$ python3 -q
>>> import numpy as np
>>> import numpy.linalg as la
>>> np.set_printoptions(precision=2, suppress=True, linewidth=140)
>>> rnd = lambda a: np.round(a, 2) + 0
>>> X = np.load("sample12.npy")
>>> X
array([[ -3.65,   1.95,   2.48,  -5.05,  -5.29,   5.31,  -4.91,   0.89,  -1.48,   1.88,  -2.18,  -0.23],
       [  0.73,  -0.95,  -1.09,   1.45,   1.35,  -1.48,   1.4 ,  -0.92,   0.65,  -0.83,   0.65,   0.23],
       [  4.79,  -2.1 ,  -3.11,   5.79,   6.82,  -6.82,   7.04,  -1.27,   1.38,  -3.36,   2.07,  -0.04],
       [  6.03,  -2.67,  -3.75,   7.78,   8.76,  -8.54,   7.79,  -1.31,   2.45,  -3.66,   3.46,   0.83],
       [ -7.46,   2.49,   4.77,  -8.99, -10.5 ,  10.88,  -9.73,   2.37,  -2.76,   4.5 ,  -3.42,  -0.76],
       [  3.63,  -1.26,  -2.66,   4.26,   5.57,  -5.33,   4.86,  -1.28,   1.85,  -2.07,   1.43,   0.41],
       [  0.05,   0.16,   0.27,   0.54,   0.21,   0.06,  -0.04,  -0.1 ,   0.09,  -0.24,  -0.17,  -0.7 ],
       [  1.21,   0.04,  -0.3 ,   1.9 ,   1.76,  -1.47,   1.64,   0.12,   0.66,  -0.98,   0.57,  -0.21],
       [ 10.01,  -3.54,  -6.62,  11.83,  13.59, -13.9 ,  12.99,  -3.41,   3.54,  -5.68,   4.69,   1.04],
       [ -4.06,   1.68,   2.62,  -4.4 ,  -4.75,   5.17,  -4.89,   1.58,  -1.81,   2.15,  -1.86,  -0.41],
       [ -3.35,   1.33,   2.04,  -4.57,  -5.29,   5.7 ,  -5.68,   0.79,  -1.48,   2.03,  -1.61,  -0.49],
       [  0.02,  -0.21,   0.28,   0.04,  -0.04,  -0.54,   0.37,   0.19,  -0.35,  -0.06,  -0.19,  -0.07],
       [ -1.48,   0.83,   1.24,  -2.17,  -2.06,   1.66,  -1.49,   0.57,  -0.62,   0.65,  -0.84,  -0.37],
       [  1.62,   0.13,  -0.77,   0.91,   1.86,  -1.55,   1.23,   0.26,   0.04,  -0.69,   0.39,   0.4 ],
       [  7.9 ,  -2.68,  -5.1 ,   8.68,  10.46, -10.62,  10.12,  -1.77,   3.21,  -3.85,   3.75,   0.33],
       [ 11.13,  -4.35,  -7.21,  13.83,  14.82, -15.1 ,  14.31,  -3.35,   4.53,  -6.44,   5.25,   0.55],
       [ -8.08,   3.31,   5.74, -11.11, -11.89,  12.13, -11.34,   3.02,  -3.8 ,   4.6 ,  -4.12,  -0.28],
       [  9.42,  -4.14,  -6.01,  11.71,  13.13, -13.35,  12.72,  -3.63,   3.47,  -5.81,   4.84,   0.69]])
>>> hat = X @ la.solve(X.T @ X, X.T)
>>> rnd(la.eigvalsh(hat))
array([0., 0., 0., 0., 0., 0., 1., 1., 1., 1., 1., 1., 1., 1., 1., 1., 1., 1.])
>>> F = np.loadtxt("dump.csv", delimiter=",")
>>> rnd(F)
array([[0.33, 0.  , 0.  , 0.33, 0.  , 0.  , 0.  , 0.33, 0.  ],
       [0.25, 0.25, 0.  , 0.  , 0.  , 0.  , 0.25, 0.  , 0.25],
       [0.2 , 0.2 , 0.4 , 0.  , 0.  , 0.  , 0.  , 0.  , 0.2 ],
       [0.  , 0.  , 0.  , 0.67, 0.  , 0.  , 0.  , 0.  , 0.33],
       [0.25, 0.  , 0.  , 0.  , 0.25, 0.  , 0.25, 0.  , 0.25],
       [0.  , 0.  , 0.33, 0.  , 0.  , 0.67, 0.  , 0.  , 0.  ],
       [0.  , 0.  , 0.  , 0.  , 0.  , 0.  , 0.5 , 0.25, 0.25],
       [0.  , 0.  , 0.  , 0.  , 0.  , 0.  , 0.33, 0.67, 0.  ],
       [0.  , 0.  , 0.33, 0.  , 0.  , 0.  , 0.33, 0.  , 0.33]])
>>> left, sig = la.svd(F)
Traceback (most recent call last):
  File "<python-input-10>", line 1, in <module>
    left, sig = la.svd(F)
    ^^^^^^^^^
ValueError: too many values to unpack (expected 2)
>>> left, sig, vt = la.svd(F, full_matrices=False)
>>> rnd(sig / sig[0])
array([1.  , 0.73, 0.69, 0.6 , 0.43, 0.34, 0.22, 0.11, 0.  ])
>>> rnd(sig)
array([1.13, 0.82, 0.78, 0.68, 0.49, 0.39, 0.25, 0.13, 0.  ])
>>> rnd(np.cumsum(sig ** 2) / np.sum(sig ** 2))
array([0.37, 0.56, 0.73, 0.87, 0.93, 0.98, 1.  , 1.  , 1.  ])
>>> rnd(left.T @ left)
array([[1., 0., 0., 0., 0., 0., 0., 0., 0.],
       [0., 1., 0., 0., 0., 0., 0., 0., 0.],
       [0., 0., 1., 0., 0., 0., 0., 0., 0.],
       [0., 0., 0., 1., 0., 0., 0., 0., 0.],
       [0., 0., 0., 0., 1., 0., 0., 0., 0.],
       [0., 0., 0., 0., 0., 1., 0., 0., 0.],
       [0., 0., 0., 0., 0., 0., 1., 0., 0.],
       [0., 0., 0., 0., 0., 0., 0., 1., 0.],
       [0., 0., 0., 0., 0., 0., 0., 0., 1.]])
>>> rnd(np.sqrt((sig ** 2).sum())), rnd(la.norm(F))
(np.float64(1.87), np.float64(1.87))
>>> f = np.array([1, 1, -1, -1, -2, 1, 1])
>>> rng = np.random.default_rng(370)
>>> feats = np.outer(rng.normal(size=19), f) + 0.05 * rng.normal(size=(19, 7))
>>> rnd(feats)
array([[ 1.27,  1.19, -1.37, -1.19, -2.54,  1.27,  1.25],
       [ 1.3 ,  1.23, -1.31, -1.3 , -2.46,  1.25,  1.22],
       [-1.52, -1.45,  1.49,  1.41,  3.03, -1.55, -1.55],
       [ 2.13,  2.13, -2.09, -2.09, -4.18,  2.13,  2.13],
       [-1.05, -1.11,  1.08,  1.1 ,  2.11, -1.09, -1.13],
       [-0.19, -0.21,  0.18,  0.19,  0.16, -0.12, -0.06],
       [ 0.98,  0.95, -0.97, -0.96, -1.95,  1.02,  0.96],
       [ 0.9 ,  0.91, -0.83, -0.82, -1.78,  0.87,  0.88],
       [-1.54, -1.59,  1.62,  1.62,  3.19, -1.62, -1.6 ],
       [ 0.31,  0.39, -0.29, -0.26, -0.76,  0.34,  0.38],
       [ 0.45,  0.45, -0.47, -0.39, -0.81,  0.39,  0.35],
       [ 1.07,  1.11, -1.09, -1.1 , -2.09,  1.2 ,  1.08],
       [-0.67, -0.7 ,  0.68,  0.65,  1.4 , -0.74, -0.79],
       [-0.03, -0.1 ,  0.16,  0.18,  0.18, -0.08, -0.02],
       [-0.95, -0.81,  0.82,  0.9 ,  1.84, -0.83, -0.94],
       [ 0.69,  0.73, -0.74, -0.64, -1.42,  0.73,  0.72],
       [ 0.73,  0.57, -0.73, -0.65, -1.34,  0.64,  0.73],
       [ 0.59,  0.58, -0.62, -0.59, -1.1 ,  0.63,  0.6 ],
       [-0.5 , -0.46,  0.45,  0.4 ,  0.87, -0.34, -0.38]])
>>> hat = feats @ la.solve(feats.T @ feats, feats.T)
>>> np.allclose(hat @ hat, hat)
True
>>> rnd(np.trace(hat))
np.float64(7.0)
>>> f = np.array([2, 0])
>>> rnd(np.polyval(f, feats[6]))
array([ 1.95,  1.9 , -1.95, -1.92, -3.9 ,  2.05,  1.92])
>>> rnd(np.cross(feats[6, :3], feats[17, :3]))
array([-0.02,  0.03,  0.01])
>>> rnd(np.correlate(feats[6], feats[17], "full"))
array([ 0.58,  1.19, -1.05, -2.81, -1.87,  0.98,  5.66,  1.22, -1.59, -2.9 , -1.15,  1.16,  0.57])
>>> dist = la.norm(feats[:, None] - feats[None], axis=-1)
>>> rnd(dist[:5, :5])
array([[ 0.  ,  0.16,  8.75,  2.68,  7.4 ],
       [ 0.16,  0.  ,  8.72,  2.7 ,  7.38],
       [ 8.75,  8.72,  0.  , 11.41,  1.35],
       [ 2.68,  2.7 , 11.41,  0.  , 10.07],
       [ 7.4 ,  7.38,  1.35, 10.07,  0.  ]])
>>> np.flatnonzero(dist[18] < dist.mean() / 2)
array([ 5, 12, 13, 14, 18])
>>> dist.shape
(19, 19)
>>> arr = np.loadtxt("w.csv", delimiter=",")
>>> arr
array([[5., 0., 0., 4., 0., 0., 0., 4., 4., 0., 0., 4., 0., 0.],
       [0., 5., 0., 0., 0., 4., 4., 0., 0., 4., 4., 0., 4., 4.],
       [0., 0., 5., 0., 4., 0., 0., 0., 0., 0., 0., 0., 0., 0.],
       [4., 0., 0., 5., 0., 0., 0., 4., 4., 0., 0., 4., 0., 0.],
       [0., 0., 4., 0., 5., 0., 0., 0., 0., 0., 0., 0., 0., 0.],
       [0., 4., 0., 0., 0., 5., 4., 0., 0., 4., 4., 0., 4., 4.],
       [0., 4., 0., 0., 0., 4., 5., 0., 0., 4., 4., 0., 4., 4.],
       [4., 0., 0., 4., 0., 0., 0., 5., 4., 0., 0., 4., 0., 0.],
       [4., 0., 0., 4., 0., 0., 0., 4., 5., 0., 0., 4., 0., 0.],
       [0., 4., 0., 0., 0., 4., 4., 0., 0., 5., 4., 0., 4., 4.],
       [0., 4., 0., 0., 0., 4., 4., 0., 0., 4., 5., 0., 4., 4.],
       [4., 0., 0., 4., 0., 0., 0., 4., 4., 0., 0., 5., 0., 0.],
       [0., 4., 0., 0., 0., 4., 4., 0., 0., 4., 4., 0., 5., 4.],
       [0., 4., 0., 0., 0., 4., 4., 0., 0., 4., 4., 0., 4., 5.]])
>>> ev, evecs = la.eigh(arr)
>>> x = np.array([-1, -1, 1, 2, 2, 1, -1, 2, -2, 1, -2, 2, -2, 2])
>>> np.abs(arr).sum(axis=1).max(), rnd(np.abs(ev).max())
(np.float64(29.0), np.float64(29.0))
>>> (np.sign(evecs[:, -1].round(6)) == np.sign(evecs[0, -1].round(6))).astype(int)
array([1, 0, 1, 1, 1, 0, 0, 1, 1, 0, 0, 1, 0, 0])
>>> rnd(la.det(arr))
np.float64(5481.0)
>>> rnd(np.sort(la.eigvals(arr).real))
array([ 1.,  1.,  1.,  1.,  1.,  1.,  1.,  1.,  1.,  1.,  1.,  9., 21., 29.])
>>> np.flatnonzero(la.matrix_power((arr != 0) + (arr.T != 0) + np.eye(14), 14)[10])
array([ 1,  5,  6,  9, 10, 12, 13])
>>> idx = rng.permutation(14)
>>> idx
array([10,  6,  4,  5,  1,  3, 13,  0,  7,  8,  2, 12,  9, 11])
>>> other = arr[idx][:, idx]
>>> rnd(np.sort(np.abs(la.eigvals(other))))
array([ 1.,  1.,  1.,  1.,  1.,  1.,  1.,  1.,  1.,  1.,  1.,  9., 21., 29.])
>>> np.diag(other)
array([5., 5., 5., 5., 5., 5., 5., 5., 5., 5., 5., 5., 5., 5.])
>>> other = X / la.norm(X, axis=1, keepdims=True)
>>> cov = other @ other.T
>>> rnd(cov[2])
array([-0.99,  0.95,  1.  ,  0.99, -1.  ,  0.99,  0.24,  0.96,  1.  , -0.99, -1.  ,  0.38, -0.97,  0.93,  1.  ,  1.  , -1.  ,  1.  ])
>>> (cov - 2 * np.eye(18)).round(6).argmax(axis=1)
array([16, 17, 17, 15, 16,  8,  7,  3, 17, 16,  4,  2,  0, 14,  8,  8,  4,  8])
>>> rnd(la.norm(other, axis=1))
array([1., 1., 1., 1., 1., 1., 1., 1., 1., 1., 1., 1., 1., 1., 1., 1., 1., 1.])
>>> x = np.ones(14)
>>> for _ in range(5):
...     x = arr @ x
...     x /= la.norm(x)
...     print(round(x @ arr @ x, 2))
... 
26.47
27.65
28.25
28.59
28.78
>>> rnd(x)
array([0.07, 0.37, 0.  , 0.07, 0.  , 0.37, 0.37, 0.07, 0.07, 0.37, 0.37, 0.07, 0.37, 0.37])
>>> W0 = np.load("block18.npy")
>>> W0
array([[ 2, -1,  2, -1,  0,  4,  2],
       [-1, -1, -1,  0,  0, -2,  0],
       [ 1, -1, -2, -2,  1, -4,  2],
       [ 2, -1,  2,  0, -1,  4, -2],
       [ 2,  1,  0, -2, -2,  0,  1],
       [-2,  2, -2,  2,  1, -4,  0],
       [-1,  2, -1,  0,  1, -2, -2],
       [-2, -2, -2,  1, -2, -4, -2],
       [-1,  0, -2, -2,  0, -4, -1]])
>>> left, sig, vt = la.svd(W0)
>>> np.argmax(sig[:-1] / (sig[1:] + 1e-6)) + 1
np.int64(6)
>>> other = left[:, :6] @ np.diag(sig[:6]) @ vt[:6]
>>> rnd(la.norm(W0 - other) / la.norm(W0))
np.float64(0.0)
>>> la.matrix_rank(W0, rtol=0.05)
np.int64(6)
>>> rnd(other)
array([[ 2., -1.,  2., -1.,  0.,  4.,  2.],
       [-1., -1., -1.,  0.,  0., -2.,  0.],
       [ 1., -1., -2., -2.,  1., -4.,  2.],
       [ 2., -1.,  2.,  0., -1.,  4., -2.],
       [ 2.,  1.,  0., -2., -2.,  0.,  1.],
       [-2.,  2., -2.,  2.,  1., -4.,  0.],
       [-1.,  2., -1.,  0.,  1., -2., -2.],
       [-2., -2., -2.,  1., -2., -4., -2.],
       [-1.,  0., -2., -2.,  0., -4., -1.]])
>>> rnd(la.norm(W0 - other, 2)), rnd(sig[6])
(np.float64(0.0), np.float64(0.0))
>>> rnd(np.abs(W0 - other).max())
np.float64(0.0)
>>> left, sig, vt = la.svd(W0)
>>> evecs = vt[:(sig > 1e-8).sum()]
>>> x = W0[8] + -3 * W0[3] + rng.integers(2) * np.eye(7)[0]
>>> x
array([ -6.,   3.,  -8.,  -2.,   3., -16.,   5.])
>>> rnd(evecs.T @ evecs)
array([[1. , 0. , 0. , 0. , 0. , 0. , 0. ],
       [0. , 1. , 0. , 0. , 0. , 0. , 0. ],
       [0. , 0. , 0.2, 0. , 0. , 0.4, 0. ],
       [0. , 0. , 0. , 1. , 0. , 0. , 0. ],
       [0. , 0. , 0. , 0. , 1. , 0. , 0. ],
       [0. , 0. , 0.4, 0. , 0. , 0.8, 0. ],
       [0. , 0. , 0. , 0. , 0. , 0. , 1. ]])
>>> la.matrix_rank(np.vstack([W0, x]))
np.int64(6)
>>> rnd(la.norm(x - evecs.T @ evecs @ x))
np.float64(0.0)
>>> np.allclose(evecs.T @ evecs @ x, x)
True
>>> blk = np.stack([W0, -1 * W0, W0[::-1]])
>>> la.matrix_rank(blk)
array([6, 6, 6])
>>> np.einsum("bij,cij->bc", blk, blk)
array([[ 223, -223,  -48],
       [-223,  223,   48],
       [ -48,   48,  223]])
>>> other = W0[0, 0] * W0[1:] - np.outer(W0[1:, 0], W0[0])
>>> other
array([[  0,  -3,   0,  -1,   0,   0,   2],
       [  0,  -1,  -6,  -3,   2, -12,   2],
       [  0,   0,   0,   2,  -2,   0,  -8],
       [  0,   4,  -4,  -2,  -4,  -8,  -2],
       [  0,   2,   0,   2,   2,   0,   4],
       [  0,   3,   0,  -1,   2,   0,  -2],
       [  0,  -6,   0,   0,  -4,   0,   0],
       [  0,  -1,  -2,  -5,   0,  -4,   0]])
>>> np.flatnonzero(~other.round(6).any(axis=1))
array([], dtype=int64)
>>> W0[:, 0] / W0[0, 0]
array([ 1. , -0.5,  0.5,  1. ,  1. , -1. , -0.5, -1. , -0.5])
>>> data = np.load("mat.npy")
>>> data
array([[ 1.33, -1.75,  0.98],
       [-0.91,  6.23,  1.72],
       [ 0.97, -1.12,  2.66],
       [-1.88,  4.33,  0.46],
       [-1.85,  0.01,  2.04],
       [ 1.22, -1.76,  1.54],
       [ 1.55, -0.82,  2.07],
       [-0.28,  3.74,  1.72],
       [-0.48, -2.66,  0.52],
       [-1.14,  4.23,  0.91],
       [-3.55, -3.94,  1.07],
       [ 1.32,  0.15,  1.17],
       [-2.22, -3.02,  2.66],
       [ 0.85, -0.99,  0.44],
       [-3.14, -2.81,  2.59],
       [ 1.56, -2.11,  1.08],
       [-1.97,  4.82,  1.86],
       [ 0.22, -1.42,  1.71],
       [-2.9 , -2.67,  1.7 ]])
>>> x = np.array([8, 2, 9])
>>> y = data @ x
>>> rnd(la.solve(data.T @ data, data.T @ y))
array([8., 2., 9.])
>>> rnd(la.lstsq(data, y)[0])
array([8., 2., 9.])
>>> rnd(la.pinv(data) @ data)
array([[1., 0., 0.],
       [0., 1., 0.],
       [0., 0., 1.]])
>>> try:
...     la.solve(data, y)
... except la.LinAlgError as e:
...     print("failed:", e)
... 
failed: Last 2 dimensions of the array must be square
>>> y = y + 0.02 * rng.normal(size=19)
>>> rnd(y)
array([ 15.94,  20.67,  29.47,  -2.26,   3.61,  20.11,  29.4 ,  20.75,  -4.49,   7.51, -26.65,  21.38,   0.16,   8.79,  -7.39,  17.94,
        10.6 ,  14.29, -13.22])
>>> c, *_ = la.lstsq(data, y)
>>> rnd(data.T @ (y - data @ c))
array([0., 0., 0.])
>>> c.round()
array([8., 2., 9.])
>>> [round(float(la.norm(la.solve(data.T @ data + lam * np.eye(3), data.T @ y))), 2) for lam in (0, 1, 10, 100)]
[12.21, 11.87, 9.51, 3.25]
>>> rnd(c)
array([8., 2., 9.])
